% python3 -q
>>> import numpy as np
>>> from numpy import linalg as LA
>>> np.set_printoptions(suppress=True, linewidth=140)
>>> def rnd(a):
...     return np.round(a, 1) + 0
... 
>>> arr = np.array([[4, 3, 2, 3, 1, 2, 3],
...     [3, 0, 0, 4, 2, 4, 3],
...     [2, 0, 4, 3, 3, 2, 2],
...     [3, 4, 3, 4, 1, 0, 4],
...     [1, 2, 3, 1, 4, 3, 2],
...     [2, 4, 2, 0, 3, 4, 2],
...     [3, 3, 2, 4, 2, 2, 2]])
>>> arr
array([[4, 3, 2, 3, 1, 2, 3],
       [3, 0, 0, 4, 2, 4, 3],
       [2, 0, 4, 3, 3, 2, 2],
       [3, 4, 3, 4, 1, 0, 4],
       [1, 2, 3, 1, 4, 3, 2],
       [2, 4, 2, 0, 3, 4, 2],
       [3, 3, 2, 4, 2, 2, 2]])
>>> def softmax(z):
...     e = np.exp(z - z.max(axis=-1, keepdims=True))
...     return e / e.sum(axis=-1, keepdims=True)
... 
>>> rnd(softmax(arr[3]))
array([0.1, 0.3, 0.1, 0.3, 0. , 0. , 0.3])
>>> rnd(softmax(arr[3] + -1))
array([0.1, 0.3, 0.1, 0.3, 0. , 0. , 0.3])
>>> rnd(softmax(10 * arr[3]))
array([0. , 0.3, 0. , 0.3, 0. , 0. , 0.3])
>>> rnd(softmax(arr).sum(axis=1))
array([1., 1., 1., 1., 1., 1., 1.])
>>> S = arr @ arr.T / np.sqrt(7)
>>> rnd(softmax(S))
array([[0.2, 0. , 0. , 0.7, 0. , 0. , 0.1],
       [0. , 1. , 0. , 0. , 0. , 0. , 0. ],
       [0. , 0. , 0.7, 0.1, 0. , 0. , 0.1],
       [0. , 0. , 0. , 1. , 0. , 0. , 0. ],
       [0. , 0. , 0.1, 0. , 0.4, 0.4, 0. ],
       [0. , 0. , 0. , 0. , 0. , 0.9, 0. ],
       [0.1, 0. , 0. , 0.6, 0. , 0. , 0.2]])
>>> rnd(softmax(S + np.triu(np.full(S.shape, -np.inf), 1)))
array([[1. , 0. , 0. , 0. , 0. , 0. , 0. ],
       [0. , 1. , 0. , 0. , 0. , 0. , 0. ],
       [0. , 0. , 0.9, 0. , 0. , 0. , 0. ],
       [0. , 0. , 0. , 1. , 0. , 0. , 0. ],
       [0. , 0. , 0.1, 0. , 0.8, 0. , 0. ],
       [0. , 0. , 0. , 0. , 0. , 1. , 0. ],
       [0.1, 0. , 0. , 0.6, 0. , 0. , 0.2]])
>>> softmax(S).round(6).argmax(axis=1)
array([3, 1, 2, 3, 4, 5, 3])
>>> A = np.load("mat.npy")
>>> A
array([[-1., -2., -2., -2., -2.,  0.,  0.],
       [-2., -1., -2., -2., -2.,  0.,  0.],
       [-2., -2., -1., -2., -2.,  0.,  0.],
       [-2., -2., -2., -1., -2.,  0.,  0.],
       [-2., -2., -2., -2., -1.,  0.,  0.],
       [ 0.,  0.,  0.,  0.,  0., -1., -2.],
       [ 0.,  0.,  0.,  0.,  0., -2., -1.]])
>>> B = A / LA.norm(A, axis=1, keepdims=True)
>>> gram = B @ B.T
>>> (gram - 2 * np.eye(7)).round(6).argmax(axis=1)
array([1, 0, 0, 0, 0, 6, 5])
>>> rnd(np.degrees(np.arccos(np.clip(gram[3, 0], -1, 1))))
np.float64(19.7)
>>> rnd(gram[3])
array([0.9, 0.9, 0.9, 1. , 0.9, 0. , 0. ])
